In [1]: import numpy as np

In [2]: from numpy import linalg as LA

In [3]: np.set_printoptions(precision=2, suppress=True, linewidth=140, floatmode="fixed")

In [4]: tidy = lambda a: np.round(a, 2) + 0

In [5]: K = np.loadtxt("dump.csv", delimiter=",")

In [6]: K
Out[6]: 
array([[4.00, 3.00, 0.00],
       [3.00, 4.00, 0.00],
       [0.00, 0.00, 4.00]])

In [7]: # 2 groups of indices that never mix

In [8]: K @ K
Out[8]: 
array([[25.00, 24.00,  0.00],
       [24.00, 25.00,  0.00],
       [ 0.00,  0.00, 16.00]])

In [9]: tidy(LA.det(K))
Out[9]: np.float64(28.0)

In [10]: tidy(np.sort(LA.eigvals(K).real))
Out[10]: array([1.00, 4.00, 7.00])

In [11]: Q = K.astype(float).copy()

In [12]: for j in range(3):
    ...:     Q[:, j] -= Q[:, :j] @ (Q[:, :j].T @ Q[:, j])
    ...:     Q[:, j] /= LA.norm(Q[:, j])
    ...: 

In [13]: tidy(Q.T @ Q)
Out[13]: 
array([[1.00, 0.00, 0.00],
       [0.00, 1.00, 0.00],
       [0.00, 0.00, 1.00]])

In [14]: tidy(Q.T @ K)
Out[14]: 
array([[5.00, 4.80, 0.00],
       [0.00, 1.40, 0.00],
       [0.00, 0.00, 4.00]])

In [15]: tidy(Q)
Out[15]: 
array([[ 0.80, -0.60,  0.00],
       [ 0.60,  0.80,  0.00],
       [ 0.00,  0.00,  1.00]])

In [16]: Y = K / LA.norm(K, axis=1, keepdims=True)

In [17]: C2 = Y @ Y.T

In [18]: np.argwhere(np.triu(np.abs(C2) > 0.95, 1))
Out[18]: array([[0, 1]])

In [19]: (C2 - 2 * np.eye(3)).round(6).argmax(axis=1)
Out[19]: array([1, 0, 0])

In [20]: C2
Out[20]: 
array([[1.00, 0.96, 0.00],
       [0.96, 1.00, 0.00],
       [0.00, 0.00, 1.00]])

In [21]: (np.abs(C2) > 0.9).astype(int)
Out[21]: 
array([[1, 1, 0],
       [1, 1, 0],
       [0, 0, 1]])

In [22]: np.degrees(np.arccos(np.clip(C2[2, 1], -1, 1)))
Out[22]: np.float64(90.0)

In [23]: evals, vecs = LA.eigh(K)

In [24]: tidy(LA.eigvalsh(K + -3 * np.eye(3)))
Out[24]: array([-2.00,  1.00,  4.00])

In [25]: evals.sum(), np.trace(K)
Out[25]: (np.float64(12.0), np.float64(12.0))

In [26]: evals
Out[26]: array([1.00, 4.00, 7.00])

In [27]: tidy(vecs.T @ vecs)
Out[27]: 
array([[1.00, 0.00, 0.00],
       [0.00, 1.00, 0.00],
       [0.00, 0.00, 1.00]])

In [28]: (evals > 1e-8).sum(), (evals < -1e-8).sum()
Out[28]: (np.int64(3), np.int64(0))

In [29]: Lm = LA.cholesky(K)

In [30]: tidy(np.diag(Lm) ** 2)
Out[30]: array([4.00, 1.75, 4.00])

In [31]: tidy(np.prod(np.diag(Lm)) ** 2), tidy(LA.det(K))
Out[31]: (np.float64(28.0), np.float64(28.0))

In [32]: J = np.load("out11.npy")

In [33]: J
Out[33]: 
array([[ 0,  0,  0, -3],
       [-3,  0,  0,  0],
       [ 0, -2,  0,  0],
       [ 0,  0,  4,  0]])

In [34]: W1 = np.array([[2, 2, 5, 4, 2, 4],
    ...:     [3, 2, 3, 4, 0, 2],
    ...:     [5, 2, 2, 1, 0, 1],
    ...:     [3, 4, 3, 4, 4, 4]])

In [35]: b = np.array([-2, 0, 0, -2, -2, 1])

In [36]: hid = np.maximum(J @ W1 + b, 0)

In [37]: LA.matrix_rank(hid)
Out[37]: np.int64(1)

In [38]: (hid > 0).astype(int)
Out[38]: 
array([[0, 0, 0, 0, 0, 0],
       [0, 0, 0, 0, 0, 0],
       [0, 0, 0, 0, 0, 0],
       [1, 1, 1, 1, 0, 1]])

In [39]: C = np.array([[3, 3], [-2, -2], [-3, -3], [-2, 0], [-2, 0], [-2, 0]])

In [40]: (hid @ C).round(6).argmax(axis=1)
Out[40]: array([0, 0, 0, 1])

In [41]: hid @ C
Out[41]: 
array([[ 0,  0],
       [ 0,  0],
       [ 0,  0],
       [ 0, 14]])

In [42]: rng = np.random.default_rng(24911)

In [43]: idx = rng.permutation(4)

In [44]: idx
Out[44]: array([0, 3, 1, 2])

In [45]: Y = J[idx][:, idx]

In [46]: Y
Out[46]: 
array([[ 0, -3,  0,  0],
       [ 0,  0,  0,  4],
       [-3,  0,  0,  0],
       [ 0,  0, -2,  0]])

In [47]: np.trace(Y)
Out[47]: np.int64(0)

In [48]: t3 = np.stack([J, 2 * J, J[::-1]])

In [49]: LA.matrix_rank(t3)
Out[49]: array([4, 4, 4])

In [50]: t3.sum(axis=0)
Out[50]: 
array([[ 0,  0,  4, -9],
       [-9, -2,  0,  0],
       [-3, -6,  0,  0],
       [ 0,  0, 12, -3]])

In [51]: tidy(LA.norm(t3, axis=(1, 2)))
Out[51]: array([ 6.16, 12.33,  6.16])

In [52]: t3.shape
Out[52]: (3, 4, 4)

In [53]: vec = np.array([-3, -5, -3, -2])

In [54]: rhs = J @ vec

In [55]: rhs
Out[55]: array([  6,   9,  10, -12])

In [56]: tidy(LA.solve(J, 3 * rhs))
Out[56]: array([ -9.00, -15.00,  -9.00,  -6.00])

In [57]: tidy(LA.solve(J, J[:, 1]))
Out[57]: array([0.00, 1.00, 0.00, 0.00])

In [58]: vec = np.array([5, 5, 4, 1])

In [59]: h = np.maximum(J @ vec, 0)

In [60]: tidy(np.tanh(J @ vec))
Out[60]: array([-1.00, -1.00, -1.00,  1.00])

In [61]: np.maximum(J @ (3 * vec), 0)
Out[61]: array([ 0,  0,  0, 48])

In [62]: J.T @ h
Out[62]: array([ 0,  0, 64,  0])

In [63]: h
Out[63]: array([ 0,  0,  0, 16])

In [64]: J * (h > 1e-9)[:, None]
Out[64]: 
array([[0, 0, 0, 0],
       [0, 0, 0, 0],
       [0, 0, 0, 0],
       [0, 0, 4, 0]])

In [65]: np.maximum(J @ vec, 0) - np.maximum(-J @ vec, 0)
Out[65]: array([ -3, -15, -10,  16])

In [66]: arr = np.load("run3.npy")

In [67]: arr
Out[67]: 
array([[0, 1, 1, 0],
       [1, 0, 1, 0],
       [1, 1, 0, 0],
       [0, 0, 0, 0]])

In [68]: np.argwhere(np.triu(arr))
Out[68]: 
array([[0, 1],
       [0, 2],
       [1, 2]])

In [69]: np.trace(arr @ arr @ arr) // 6
Out[69]: np.int64(1)

In [70]: arr @ arr
Out[70]: 
array([[2, 1, 1, 0],
       [1, 2, 1, 0],
       [1, 1, 2, 0],
       [0, 0, 0, 0]])

In [71]: Lm = np.diag(arr.sum(axis=1)) - arr

In [72]: LA.matrix_rank(Lm)
Out[72]: np.int64(2)

In [73]: (LA.eigvalsh(Lm) < 1e-8).sum()
Out[73]: np.int64(2)

In [74]: np.unique(arr.round(6), axis=0).shape
Out[74]: (4, 4)

In [75]: tidy(np.trace(LA.pinv(arr) @ arr))
Out[75]: np.float64(3.0)

In [76]: tidy(arr @ LA.pinv(arr) @ arr)
Out[76]: 
array([[0.00, 1.00, 1.00, 0.00],
       [1.00, 0.00, 1.00, 0.00],
       [1.00, 1.00, 0.00, 0.00],
       [0.00, 0.00, 0.00, 0.00]])

In [77]: LA.inv(arr)
LinAlgError: Singular matrix


In [78]: np.abs(np.diag(LA.qr(arr)[1])) > 1e-9
Out[78]: array([ True,  True,  True, False])

In [79]: W1 = np.array([[5, 9, 4, 4], [8, 1, 0, 6], [8, 8, 2, 1], [6, 2, 0, 6]])

In [80]: b = np.array([-1, -2, 2, 2])

In [81]: hid = np.maximum(arr @ W1 + b, 0)

In [82]: (hid > 0).astype(int)
Out[82]: 
array([[1, 1, 1, 1],
       [1, 1, 1, 1],
       [1, 1, 1, 1],
       [0, 0, 1, 1]])

In [83]: hid
Out[83]: 
array([[15,  7,  4,  9],
       [12, 15,  8,  7],
       [12,  8,  6, 12],
       [ 0,  0,  2,  2]])

In [84]: C = np.array([[0, 0], [3, 1], [3, 2], [5, 5]])

In [85]: hid @ C
Out[85]: 
array([[ 78,  60],
       [104,  66],
       [102,  80],
       [ 16,  14]])

In [86]: W1 @ C
Out[86]: 
array([[59, 37],
       [33, 31],
       [35, 17],
       [36, 32]])

In [87]: (hid @ C).round(6).argmax(axis=1)
Out[87]: array([0, 0, 0, 0])

In [88]: rk = LA.matrix_rank(arr)

In [89]: rk
Out[89]: np.int64(3)

In [90]: ns = LA.svd(arr)[2][rk:].T

In [91]: [int(LA.matrix_rank(arr[:i])) for i in range(1, len(arr) + 1)]
Out[91]: [1, 2, 3, 3]

In [92]: LA.matrix_rank(arr.T @ arr), LA.matrix_rank(arr @ arr.T)
Out[92]: (np.int64(3), np.int64(3))

In [93]: LA.cond(arr) > 100
Out[93]: np.True_

In [94]: np.argsort(-LA.norm(arr, axis=0).round(6), kind="stable")[:3]
Out[94]: array([0, 1, 2])

In [95]: LA.matrix_rank(arr, rtol=0.1)
Out[95]: np.int64(3)

In [96]: F = np.load("sample16.npy")

In [97]: F
Out[97]: 
array([[ -2.67, -12.19,   0.65],
       [ -1.58, -29.88,  -0.90],
       [  3.19,  -3.39,  -0.94],
       [  3.53, -31.71,   0.46],
       [  3.28,   5.57,   1.35],
       [  3.98, -39.77,   0.65],
       [  0.69,   5.43,   1.42],
       [ -2.48, -19.30,   0.67],
       [ -2.13,   9.27,  -0.33],
       [ -7.16,  15.88,   0.35],
       [ -0.51,   5.63,   0.07],
       [  5.67,   0.90,   0.08],
       [  4.28,  -3.95,   0.35],
       [ -4.53,   8.39,   0.28],
       [ -3.66,  -7.95,  -0.29],
       [  5.63,  18.15,   0.04],
       [ -6.41,   1.21,   0.64],
       [  0.71, -34.53,   0.23],
       [ -0.24, -29.24,   0.25],
       [  9.29,  14.75,  -1.34],
       [  2.61,  25.46,  -0.79],
       [ -3.38, -37.54,   0.36]])

In [98]: # column 1 dominates

In [99]: Xs = F - F.mean(axis=0)

In [100]: vecs = LA.svd(Xs)[2][:2]

In [101]: Y = Xs - Xs @ vecs.T @ vecs

In [102]: tidy(np.diag(vecs.T @ vecs))
Out[102]: array([1.00, 1.00, 0.00])

In [103]: LA.norm(Y, axis=1).round(6).argmax()
Out[103]: np.int64(4)

In [104]: Q, vecs = LA.qr(F[:, :2])[0], LA.qr(F[:, 2:])[0]

In [105]: sv = LA.svd(Q.T @ vecs, compute_uv=False)

In [106]: tidy(np.degrees(np.arccos(sv.clip(0, 1))))
Out[106]: array([70.81])
